$ python3 -q
>>> import numpy as np
>>> from numpy import linalg as LA
>>> np.set_printoptions(precision=1, suppress=True, linewidth=100, sign=" ")
>>> tidy = lambda a: np.round(a, 1) + 0
>>> A2 = np.array([[7, 7, 4], [3, 2, 8], [9, 3, 2], [2, 2, 9], [3, 7, 6], [9, 2, 2]])
>>> C = np.array([[1, 2, 1, 1, -3], [-3, -2, 2, -2, -2], [2, 2, -3, 3, 0]])
>>> rng = np.random.default_rng(17776)
>>> M = A2 @ C + 0.3 * rng.normal(size=(6, 5))
>>> tidy(M)
array([[ -5.9,   7.6,   9.4,   5.4, -35.3],
       [ 13. ,  18.1, -17.3,  23.1, -13. ],
       [  4.5,  16.3,   9.1,   9.1, -33.1],
       [ 14.2,  18.4, -20.8,  25. , -10.2],
       [ -6.5,   4.3,  -1.6,   7. , -23. ],
       [  7.2,  18.3,   6.8,  10.7, -30.7]])
>>> J = np.load("w.npy")
>>> J
array([[ 1.7, -0.1, -0.1, -0.6,  1.6,  1. ],
       [-0.1, -0.8,  0.1, -1.1, -0.3, -1.6],
       [-0.1,  0.1, -1.7,  0.9,  1.3,  0.5],
       [-0.6, -1.1,  0.9,  0.1, -1.9, -0.2],
       [ 1.6, -0.3,  1.3, -1.9,  3.7,  2.1],
       [ 1. , -1.6,  0.5, -0.2,  2.1, -5. ]])
>>> # symmetric, so the eigenvalues are real
>>> u = np.array([2, -3])
>>> tidy(np.polyval(u, J[5]))
array([ -1. ,  -6.2,  -2. ,  -3.4,   1.2, -13. ])
>>> tidy(np.convolve(J[5], u))
array([  2. ,  -6.2,   5.8,  -1.9,   4.8, -16.3,  15. ])
>>> evals, evecs = LA.eigh(J)
>>> tidy(evecs.T @ J @ evecs)
array([[-6. ,  0. ,  0. ,  0. ,  0. ,  0. ],
       [ 0. , -2.9,  0. ,  0. ,  0. ,  0. ],
       [ 0. ,  0. , -1. ,  0. ,  0. ,  0. ],
       [ 0. ,  0. ,  0. ,  1. ,  0. ,  0. ],
       [ 0. ,  0. ,  0. ,  0. ,  1. ,  0. ],
       [ 0. ,  0. ,  0. ,  0. ,  0. ,  5.9]])
>>> tidy(LA.svd(J, compute_uv=False))
array([ 6. ,  5.9,  2.9,  1. ,  1. ,  1. ])
>>> tidy(evecs.T @ evecs)
array([[ 1.,  0.,  0.,  0.,  0.,  0.],
       [ 0.,  1.,  0.,  0.,  0.,  0.],
       [ 0.,  0.,  1.,  0.,  0.,  0.],
       [ 0.,  0.,  0.,  1.,  0.,  0.],
       [ 0.,  0.,  0.,  0.,  1.,  0.],
       [ 0.,  0.,  0.,  0.,  0.,  1.]])
>>> tidy(LA.eigvalsh(J + -2 * np.eye(6)))
array([-8. , -4.9, -3. , -1. , -1. ,  3.9])
>>> tidy(evecs @ np.diag(evals) @ evecs.T)
array([[ 1.7, -0.1, -0.1, -0.6,  1.6,  1. ],
       [-0.1, -0.8,  0.1, -1.1, -0.3, -1.6],
       [-0.1,  0.1, -1.7,  0.9,  1.3,  0.5],
       [-0.6, -1.1,  0.9,  0.1, -1.9, -0.2],
       [ 1.6, -0.3,  1.3, -1.9,  3.7,  2.1],
       [ 1. , -1.6,  0.5, -0.2,  2.1, -5. ]])
>>> evals, evecs = LA.eigh(J)
>>> x0 = np.array([2, 0, 1, 2, 2, 0])
>>> np.abs(J).sum(axis=1).max(), tidy(np.abs(evals).max())
(np.float64(10.9), np.float64(6.0))
>>> tidy(LA.eigvalsh(J[1:, 1:]))
array([-5.9, -2.9, -1. ,  1. ,  5.1])
>>> G = J.T @ J
>>> tidy(LA.svd(J, compute_uv=False) ** 2)
array([ 35.9,  34.8,   8.6,   1.1,   1. ,   1. ])
>>> LA.matrix_rank(G)
np.int64(6)
>>> (J @ J.T).shape
(6, 6)
>>> A = np.loadtxt("m.csv", delimiter=",")
>>> A
array([[ 31.1,  -8.2,  10.7, -31.7, -22.1],
       [-17. ,  19.6,  -5.1,   2.8,  25.9],
       [-14.6,  19.7,  -3.7,   1.9,  26.8],
       [ 33.5,  -7.7,  10.4, -30.4, -22.3],
       [ -8. ,  -2.7,  -6.2, -13.9, -16.9],
       [ -8.4,  -2.9,  -5. , -14.3, -17.9],
       [-15.6,  20.9,  -5.7,   3.7,  28.1],
       [ 31.2,  -7.6,  10.9, -32.2, -21.6],
       [ -8.7,  -1.9,  -5.9, -13.3, -18.5],
       [ -8.5,  -1. ,  -5.3, -13.1, -16.5],
       [ -8.5,  -2.1,  -5. , -11.4, -17.7],
       [ 34. ,  -8.7,   9.6, -32.1, -22.4],
       [ -9.3,  -2.7,  -5.6, -13.7, -16.1],
       [-15.2,  19.5,  -4.7,   1.9,  26.9],
       [ -8.8,  -1.1,  -5.3, -13.3, -16.2],
       [ 32.1,  -8.7,  11.5, -34.7, -22.8],
       [-16.5,  19.7,  -3.4,   2.4,  26. ],
       [-14.8,  21.1,  -4. ,   2.1,  26.8],
       [-16.3,  19.1,  -2.6,   2.9,  26.1],
       [ -8.3,  -4.1,  -6.7, -14.4, -18.9],
       [ 31.3,  -6.8,  11.6, -32.9, -22.2],
       [ -7.5,  -0.8,  -5.5, -13.8, -17.9]])
>>> hat = A @ LA.solve(A.T @ A, A.T)
>>> np.allclose(hat @ hat, hat)
True
>>> tidy(LA.eigvalsh(hat))
array([ 0.,  0.,  0.,  0.,  0.,  0.,  0.,  0.,  0.,  0.,  0.,  0.,  0.,  0.,  0.,  0.,  0.,  1.,
        1.,  1.,  1.,  1.])
>>> tidy(np.trace(hat))
np.float64(5.0)
>>> tidy(np.diag(hat))
array([ 0.2,  0.1,  0.1,  0.3,  0.2,  0.2,  0.3,  0.2,  0.2,  0.1,  0.2,  0.4,  0.2,  0.2,  0.1,
        0.3,  0.2,  0.2,  0.3,  0.3,  0.3,  0.3])
>>> def softmax(z):
...     e = np.exp(z - z.max(axis=-1, keepdims=True))
...     return e / e.sum(axis=-1, keepdims=True)
... 
>>> tidy(softmax(A[14]))
array([ 0.,  1.,  0.,  0.,  0.])
>>> tidy(softmax(A[14] + -1))
array([ 0.,  1.,  0.,  0.,  0.])
>>> tidy(softmax(10 * A[14]))
array([ 0.,  1.,  0.,  0.,  0.])
>>> scores = A @ A.T / np.sqrt(5)
>>> tidy(softmax(scores)[14] @ A)
array([ -8.3,  -4.1,  -6.7, -14.4, -18.9])
>>> cen = (A - A.mean(axis=0)) / A.std(axis=0)
>>> tidy(cen.std(axis=0))
array([ 1.,  1.,  1.,  1.,  1.])
>>> np.argwhere(np.abs(cen) > 2)
array([], shape=(0, 2), dtype=int64)
>>> b = LA.lstsq(np.delete(cen, 1, axis=1), cen[:, 1])[0]
>>> tidy(1 - np.var(cen[:, 1] - np.delete(cen, 1, axis=1) @ b))
np.float64(1.0)
>>> q, _ = LA.qr(np.array([[-0.3, 1.4, 0.2, -1.1, -0.8],
...     [-0.7, -0.4, -0.8, 1.0, 0.4],
...     [-0.6, -0.4, -0.3, -0.5, 0.9],
...     [0.1, -0.6, -0.9, 0.5, -0.3],
...     [1.3, 0.4, 0.1, -0.8, 0.1]]))
>>> arr = -1 * q
>>> tidy(arr)
array([[ 0.2, -0.9, -0.4,  0.1,  0.1],
       [ 0.4,  0.2, -0.5, -0.4, -0.6],
       [ 0.4,  0.2,  0. ,  0.9, -0.2],
       [-0.1,  0.4, -0.7,  0.1,  0.6],
       [-0.8, -0.1, -0.3,  0.2, -0.4]])
>>> u = np.array([-2, -2, -2])
>>> tidy(np.convolve(arr[3], u))
array([ 0.1, -0.6,  0.8,  0.5,  0. , -1.4, -1.2])
>>> tidy(np.cross(arr[3, :3], arr[2, :3]))
array([ 0.1, -0.3, -0.2])
>>> tidy(np.array([np.convolve(row, u, "same") for row in arr]))
array([[ 1.4,  2.1,  2.3,  0.2, -0.5],
       [-1.2, -0.1,  1.5,  3. ,  2. ],
       [-1.1, -1. , -2.1, -1.3, -1.3],
       [-0.6,  0.8,  0.5,  0. , -1.4],
       [ 1.8,  2.4,  0.3,  1.1,  0.4]])
>>> q, Rm = LA.qr(arr)
>>> np.allclose(Rm.T @ Rm, arr.T @ arr)
True
>>> q.shape, Rm.shape
((5, 5), (5, 5))
>>> tidy(q.T @ q)
array([[ 1.,  0.,  0.,  0.,  0.],
       [ 0.,  1.,  0.,  0.,  0.],
       [ 0.,  0.,  1.,  0.,  0.],
       [ 0.,  0.,  0.,  1.,  0.],
       [ 0.,  0.,  0.,  0.,  1.]])
>>> np.trace(q @ q.T)
np.float64(5.0)
>>> tidy(q)
array([[-0.2,  0.9,  0.4, -0.1, -0.1],
       [-0.4, -0.2,  0.5,  0.4,  0.6],
       [-0.4, -0.2,  0. , -0.9,  0.2],
       [ 0.1, -0.4,  0.7, -0.1, -0.6],
       [ 0.8,  0.1,  0.3, -0.2,  0.4]])
>>> tidy(np.abs(np.diag(Rm)))
array([ 1.,  1.,  1.,  1.,  1.])
>>> u = np.array([3, 2, 0, 2, 3])
>>> A2 = q + np.outer(u, np.eye(5)[4])
>>> LA.matrix_rank(LA.inv(A2) - LA.inv(q), tol=1e-8)
np.int64(1)
>>> tidy(LA.det(A2) / LA.det(q)), tidy(1 + LA.solve(q, u)[4])
(np.float64(1.9), np.float64(1.9))
>>> LA.matrix_rank(A2 - q)
np.int64(1)
>>> tidy(A2)
array([[-0.2,  0.9,  0.4, -0.1,  2.9],
       [-0.4, -0.2,  0.5,  0.4,  2.6],
       [-0.4, -0.2,  0. , -0.9,  0.2],
       [ 0.1, -0.4,  0.7, -0.1,  1.4],
       [ 0.8,  0.1,  0.3, -0.2,  3.4]])
>>> x0 = np.array([-3, 5, -2, 3, 0])
>>> tidy(arr * x0)
array([[-0.6, -4.5,  0.7,  0.4,  0. ],
       [-1.3,  0.8,  1.1, -1.1,  0. ],
       [-1.1,  0.8,  0. ,  2.7,  0. ],
       [ 0.2,  1.9,  1.4,  0.3,  0. ],
       [ 2.4, -0.4,  0.6,  0.7,  0. ]])
>>> (arr @ x0).argmax()
np.int64(3)
>>> tidy(arr @ np.eye(5)[1])
array([-0.9,  0.2,  0.2,  0.4, -0.1])
>>> tidy((arr * x0).sum(axis=1))
array([-3.9, -0.6,  2.4,  3.7,  3.3])
>>> tidy(arr @ (2 * x0))
array([-7.9, -1.2,  4.8,  7.5,  6.7])
